$ python -q
>>> import numpy as np
>>> from numpy import linalg as LA
>>> np.set_printoptions(precision=2, suppress=True, linewidth=100, floatmode="fixed")
>>> E = np.array([[-9, 3, 1, -3, -7, 4, 3, -8],
...     [2, -4, -6, 3, -3, 0, 5, 1],
...     [6, -7, -5, -8, -9, 3, -3, -1],
...     [3, 0, -9, -4, 0, -2, 1, 0],
...     [-1, 2, -7, 7, -9, -7, 0, -2],
...     [-7, -7, -4, 0, 1, -8, 0, 1],
...     [-1, 7, 1, 2, -6, 9, -9, -4],
...     [1, -9, 0, -4, 4, -4, -8, -5]])
>>> rng = np.random.default_rng(131185)
>>> idx = rng.permutation(8)
>>> Y = E[:, idx] * rng.choice([-1, 1], 8)
>>> print(Y)
[[-3  9 -3 -1 -3  7 -4  8]
 [ 3 -2 -5  6  4  3  0 -1]
 [-8 -6  3  5  7  9 -3  1]
 [-4 -3 -1  9  0  0  2  0]
 [ 7  1  0  7 -2  9  7  2]
 [ 0  7  0  4  7 -1  8 -1]
 [ 2  1  9 -1 -7  6 -9  4]
 [-4 -1  8  0  9 -4  4  5]]
>>> U, _, VT = LA.svd(E.T @ Y)
>>> np.round(U @ VT, 2) + 0
array([[ 0.00, -1.00,  0.00,  0.00,  0.00,  0.00,  0.00,  0.00],
       [ 0.00,  0.00,  0.00,  0.00, -1.00,  0.00,  0.00,  0.00],
       [ 0.00,  0.00,  0.00, -1.00,  0.00,  0.00,  0.00,  0.00],
       [ 1.00,  0.00,  0.00,  0.00,  0.00,  0.00,  0.00,  0.00],
       [ 0.00,  0.00,  0.00,  0.00,  0.00, -1.00,  0.00,  0.00],
       [ 0.00,  0.00,  0.00,  0.00,  0.00,  0.00, -1.00,  0.00],
       [ 0.00,  0.00, -1.00,  0.00,  0.00,  0.00,  0.00,  0.00],
       [ 0.00,  0.00,  0.00,  0.00,  0.00,  0.00,  0.00, -1.00]])
>>> K = np.loadtxt("case6.csv", delimiter=",")
>>> K
array([[-2.00,  2.00,  1.00],
       [ 1.00,  3.00,  0.00],
       [-2.00,  3.00,  2.00],
       [-1.00,  3.00, -1.00],
       [ 1.00,  3.00,  0.00],
       [ 3.00,  0.00,  3.00],
       [ 1.00,  0.00, -3.00]])
>>> proj = K @ LA.solve(K.T @ K, K.T)
>>> np.allclose(proj @ proj, proj)
True
>>> LA.matrix_rank(np.eye(7) - proj)
np.int64(4)
>>> proj @ K[:, 0]
array([-2.00,  1.00, -2.00, -1.00,  1.00,  3.00,  1.00])
>>> np.diag(proj)
array([0.27, 0.35, 0.47, 0.31, 0.35, 0.77, 0.46])
>>> A = np.load("out19.npy")
>>> A
array([[-0.30,  1.00, -0.70,  1.40,  0.20, -1.00,  0.50,  0.30],
       [ 1.20,  0.10,  1.60,  0.60,  1.00, -0.30, -0.80, -0.80],
       [ 0.00,  1.00,  0.00,  1.10, -1.30, -1.50, -1.10, -0.50],
       [ 0.60,  1.80,  1.70,  0.60, -1.00,  0.70, -2.40, -2.40],
       [-1.00, -0.50, -0.90, -0.60,  0.80, -2.40,  0.70,  1.00],
       [-1.10, -0.10,  0.40, -1.20,  1.90, -0.40, -0.50, -1.30],
       [-1.00, -1.20,  0.50,  0.70,  0.70, -0.80,  0.10, -1.00]])
>>> Y = A + rng.integers(-2, 3, (7, 6)) @ rng.integers(-2, 3, (6, 8))
>>> Y
array([[  0.70,   4.00,   0.30,   2.40,  -0.80,   5.00,  -0.50,  -3.70],
       [  6.20,   3.10,   2.60,  -9.40,   0.00, -11.30,   6.20,   1.20],
       [  3.00,  -6.00,   0.00,   9.10,  -4.30,   2.50,  -4.10,  -3.50],
       [  5.60,   2.80,  -1.30,  -4.40,  -4.00,  -3.30,   0.60,   1.60],
       [  0.00,  -5.50,  -7.90,   1.40,  -4.20,  -1.40,  -2.30,   9.00],
       [ -0.10,  -2.10,  -1.60,   2.80,  -3.10,   5.60,  -3.50,  -2.30],
       [  0.00,  -7.20,  -1.50,   5.70,  -1.30,   2.20,  -3.90,   1.00]])
>>> np.round(LA.svd(Y - A, compute_uv=False), 2) + 0
array([25.17, 16.08,  8.38,  7.54,  1.89,  1.10,  0.00])
>>> np.abs(Y - A).sum(axis=1)
array([18.00, 40.00, 31.00, 28.00, 32.00, 24.00, 25.00])
>>> r0, r1 = Y[6], Y[5]
>>> round(float(r0 @ r1), 2)
61.18
>>> p = (r0 @ r1) / (r0 @ r0) * r0
>>> np.round((r1 - p) @ r0, 2)
np.float64(-0.0)
>>> p
array([ 0.00, -4.03, -0.84,  3.19, -0.73,  1.23, -2.18,  0.56])
>>> np.round(LA.norm(r0 + r1) ** 2 + LA.norm(r0 - r1) ** 2, 2)
np.float64(365.3)
>>> feats = np.loadtxt("data.csv", delimiter=",")
>>> feats
array([[-120.53,   79.75, -161.10],
       [-120.19,   78.41, -159.40],
       [-121.39,   79.89, -160.41],
       [-120.60,   80.71, -162.20],
       [-120.39,   81.52, -159.60],
       [-121.28,   80.53, -159.19],
       [-119.67,   79.52, -159.08],
       [-120.87,   79.69, -160.24],
       [-121.18,   78.74, -158.82],
       [-121.26,   80.16, -160.30],
       [-119.61,   79.70, -160.43],
       [-120.55,   80.10, -159.45],
       [-120.01,   79.34, -160.32],
       [-120.27,   78.99, -160.76],
       [-120.20,   78.99, -161.06],
       [-121.13,   79.72, -160.27],
       [-121.59,   81.87, -160.87],
       [-119.72,   78.49, -158.51],
       [-119.07,   80.38, -160.18],
       [-121.13,   80.44, -160.38],
       [-119.23,   80.31, -159.13],
       [-121.40,   79.38, -160.00],
       [-120.00,   79.42, -160.57],
       [-119.56,   80.89, -158.52],
       [-121.86,   78.77, -160.84],
       [-120.52,   80.22, -160.03],
       [-120.13,   80.15, -159.41],
       [-120.06,   81.52, -158.95],
       [-120.69,   79.54, -159.44],
       [-119.80,   80.14, -159.99],
       [-119.90,   79.14, -160.46],
       [-121.71,   80.67, -160.83]])
>>> cent = feats[[21, 18]].astype(float)
>>> for _ in range(7):
...     idx = LA.norm(feats[:, None] - cent, axis=-1).argmin(axis=1)
...     cent = np.array([feats[idx == j].mean(axis=0) for j in range(2)])
... 
>>> print(idx)
[0 1 0 0 1 1 1 0 1 0 1 1 1 0 0 0 0 1 1 0 1 0 0 1 0 1 1 1 1 1 1 0]
>>> np.bincount(idx)
array([14, 18])
>>> print(cent[1] - cent[0])
[0.91 0.04 1.21]
>>> vec = np.array([2, 1, 2])
>>> y = feats @ vec
>>> np.round(LA.pinv(feats) @ feats, 2) + 0
array([[1.00, 0.00, 0.00],
       [0.00, 1.00, 0.00],
       [0.00, 0.00, 1.00]])
>>> try:
...     LA.solve(feats, y)
... except LA.LinAlgError as e:
...     print(e)
... 
Last 2 dimensions of the array must be square
>>> y = y + 0.05 * rng.normal(size=32)
>>> y
array([-483.51, -480.77, -483.65, -484.80, -478.40, -480.36, -477.91, -482.50, -481.35, -482.94,
       -480.41, -479.88, -481.34, -483.01, -483.50, -483.05, -483.16, -478.06, -478.15, -482.51,
       -476.38, -483.48, -481.68, -475.15, -486.63, -480.90, -478.94, -476.47, -480.74, -479.47,
       -481.66, -484.40])
>>> coef, *_ = LA.lstsq(feats, y)
>>> round(LA.norm(y - feats @ coef), 2)
np.float64(0.29)
>>> coef.round()
array([2.00, 1.00, 2.00])
>>> cen = (feats - feats.mean(axis=0)) / feats.std(axis=0)
>>> np.argwhere(np.abs(cen) > 2)
array([[ 3,  2],
       [16,  1]])
>>> coef = LA.lstsq(np.delete(cen, 0, axis=1), cen[:, 0])[0]
>>> round(float(1 - np.var(cen[:, 0] - np.delete(cen, 0, axis=1) @ coef)), 2)
0.11
>>> coef
array([-0.06,  0.33])
>>> np.abs(coef).argmax()
np.int64(1)
>>> X = -2 * np.eye(9) + np.eye(9, k=1)
>>> print(X)
[[-2.00  1.00  0.00  0.00  0.00  0.00  0.00  0.00  0.00]
 [ 0.00 -2.00  1.00  0.00  0.00  0.00  0.00  0.00  0.00]
 [ 0.00  0.00 -2.00  1.00  0.00  0.00  0.00  0.00  0.00]
 [ 0.00  0.00  0.00 -2.00  1.00  0.00  0.00  0.00  0.00]
 [ 0.00  0.00  0.00  0.00 -2.00  1.00  0.00  0.00  0.00]
 [ 0.00  0.00  0.00  0.00  0.00 -2.00  1.00  0.00  0.00]
 [ 0.00  0.00  0.00  0.00  0.00  0.00 -2.00  1.00  0.00]
 [ 0.00  0.00  0.00  0.00  0.00  0.00  0.00 -2.00  1.00]
 [ 0.00  0.00  0.00  0.00  0.00  0.00  0.00  0.00 -2.00]]
>>> round(float(LA.det(X)), 2)
-512.0
>>> X.inv()
Traceback (most recent call last):
  File "<python-input-54>", line 1, in <module>
    X.inv()
    ^^^^^
AttributeError: 'numpy.ndarray' object has no attribute 'inv'
>>> X @ X
array([[ 4.00, -4.00,  1.00,  0.00,  0.00,  0.00,  0.00,  0.00,  0.00],
       [ 0.00,  4.00, -4.00,  1.00,  0.00,  0.00,  0.00,  0.00,  0.00],
       [ 0.00,  0.00,  4.00, -4.00,  1.00,  0.00,  0.00,  0.00,  0.00],
       [ 0.00,  0.00,  0.00,  4.00, -4.00,  1.00,  0.00,  0.00,  0.00],
       [ 0.00,  0.00,  0.00,  0.00,  4.00, -4.00,  1.00,  0.00,  0.00],
       [ 0.00,  0.00,  0.00,  0.00,  0.00,  4.00, -4.00,  1.00,  0.00],
       [ 0.00,  0.00,  0.00,  0.00,  0.00,  0.00,  4.00, -4.00,  1.00],
       [ 0.00,  0.00,  0.00,  0.00,  0.00,  0.00,  0.00,  4.00, -4.00],
       [ 0.00,  0.00,  0.00,  0.00,  0.00,  0.00,  0.00,  0.00,  4.00]])
>>> (X - X.T) / 2
array([[ 0.00,  0.50,  0.00,  0.00,  0.00,  0.00,  0.00,  0.00,  0.00],
       [-0.50,  0.00,  0.50,  0.00,  0.00,  0.00,  0.00,  0.00,  0.00],
       [ 0.00, -0.50,  0.00,  0.50,  0.00,  0.00,  0.00,  0.00,  0.00],
       [ 0.00,  0.00, -0.50,  0.00,  0.50,  0.00,  0.00,  0.00,  0.00],
       [ 0.00,  0.00,  0.00, -0.50,  0.00,  0.50,  0.00,  0.00,  0.00],
       [ 0.00,  0.00,  0.00,  0.00, -0.50,  0.00,  0.50,  0.00,  0.00],
       [ 0.00,  0.00,  0.00,  0.00,  0.00, -0.50,  0.00,  0.50,  0.00],
       [ 0.00,  0.00,  0.00,  0.00,  0.00,  0.00, -0.50,  0.00,  0.50],
       [ 0.00,  0.00,  0.00,  0.00,  0.00,  0.00,  0.00, -0.50,  0.00]])
>>> print(LA.matrix_power(X, 4))
[[ 16.00 -32.00  24.00  -8.00   1.00   0.00   0.00   0.00   0.00]
 [  0.00  16.00 -32.00  24.00  -8.00   1.00   0.00   0.00   0.00]
 [  0.00   0.00  16.00 -32.00  24.00  -8.00   1.00   0.00   0.00]
 [  0.00   0.00   0.00  16.00 -32.00  24.00  -8.00   1.00   0.00]
 [  0.00   0.00   0.00   0.00  16.00 -32.00  24.00  -8.00   1.00]
 [  0.00   0.00   0.00   0.00   0.00  16.00 -32.00  24.00  -8.00]
 [  0.00   0.00   0.00   0.00   0.00   0.00  16.00 -32.00  24.00]
 [  0.00   0.00   0.00   0.00   0.00   0.00   0.00  16.00 -32.00]
 [  0.00   0.00   0.00   0.00   0.00   0.00   0.00   0.00  16.00]]
